% ipython --no-banner

In [1]: import numpy as np

In [2]: from numpy import linalg as LA

In [3]: np.set_printoptions(precision=2, suppress=True, linewidth=120, floatmode="fixed")

In [4]: arr = np.load("mat.npy")

In [5]: arr
Out[5]: 
array([[ 0,  1,  1, -3],
       [-3,  0,  1,  1],
       [ 1, -3,  0,  1],
       [ 1,  1, -3,  0]])

In [6]: out = LA.inv(arr)

In [7]: np.allclose(out, arr.T)
Out[7]: False

In [8]: (np.abs(out) > 1e-9).astype(int)
Out[8]: 
array([[1, 1, 1, 1],
       [1, 1, 1, 1],
       [1, 1, 1, 1],
       [1, 1, 1, 1]])

In [9]: round(LA.det(arr) * LA.det(out), 2)
Out[9]: np.float64(1.0)

In [10]: round(LA.slogdet(arr)[0], 2)
Out[10]: np.float64(-1.0)

In [11]: rng = np.random.default_rng(50)

In [12]: lab = rng.permutation(4)

In [13]: lab
Out[13]: array([2, 0, 3, 1])

In [14]: out = arr[lab][:, lab]

In [15]: np.sort(np.abs(LA.eigvals(out)))
Out[15]: array([1.00, 3.00, 4.12, 4.12])

In [16]: np.trace(arr)
Out[16]: np.int64(0)

In [17]: np.allclose(arr @ arr.T, arr.T @ arr)
Out[17]: True

In [18]: (arr + arr.T) / 2
Out[18]: 
array([[ 0.00, -1.00,  1.00, -1.00],
       [-1.00,  0.00, -1.00,  1.00],
       [ 1.00, -1.00,  0.00, -1.00],
       [-1.00,  1.00, -1.00,  0.00]])

In [19]: np.allclose(arr, arr.T)
Out[19]: False

In [20]: (arr - arr.T) / 2
Out[20]: 
array([[ 0.00,  2.00,  0.00, -2.00],
       [-2.00,  0.00,  2.00,  0.00],
       [ 0.00, -2.00,  0.00,  2.00],
       [ 2.00,  0.00, -2.00,  0.00]])

In [21]: q = arr.astype(float).copy()

In [22]: for j in range(4):
    ...:     q[:, j] -= q[:, :j] @ (q[:, :j].T @ q[:, j])
    ...:     q[:, j] /= LA.norm(q[:, j])
    ...: 

In [23]: q
Out[23]: 
array([[ 0.00,  0.31,  0.49, -0.81],
       [-0.90, -0.17, -0.30, -0.25],
       [ 0.30, -0.86, -0.10, -0.39],
       [ 0.30,  0.36, -0.81, -0.35]])

In [24]: vec = np.array([1, 2, 3, -1])

In [25]: np.sign((arr @ vec).round(6))
Out[25]: array([ 1, -1, -1, -1])

In [26]: arr @ np.ones(4)
Out[26]: array([-1.00, -1.00, -1.00, -1.00])

In [27]: (arr @ vec).argmax()
Out[27]: np.int64(0)

In [28]: arr * vec
Out[28]: 
array([[ 0,  2,  3,  3],
       [-3,  0,  3, -1],
       [ 1, -6,  0, -1],
       [ 1,  2, -9,  0]])

In [29]: arr @ (2 * vec)
Out[29]: array([ 16,  -2, -12, -12])

In [30]: W0 = np.load("sample1.npy")

In [31]: W0
Out[31]: 
array([[0.00, 1.00, 1.00],
       [1.00, 0.00, 1.00],
       [1.00, 1.00, 0.00]])

In [32]: # symmetric

In [33]: u = np.array([0, 0, 2])

In [34]: out = W0 + np.outer(u, np.eye(3)[0])

In [35]: LA.matrix_rank(out - W0)
Out[35]: np.int64(1)

In [36]: LA.matrix_rank(LA.inv(out) - LA.inv(W0), tol=1e-8)
Out[36]: np.int64(1)
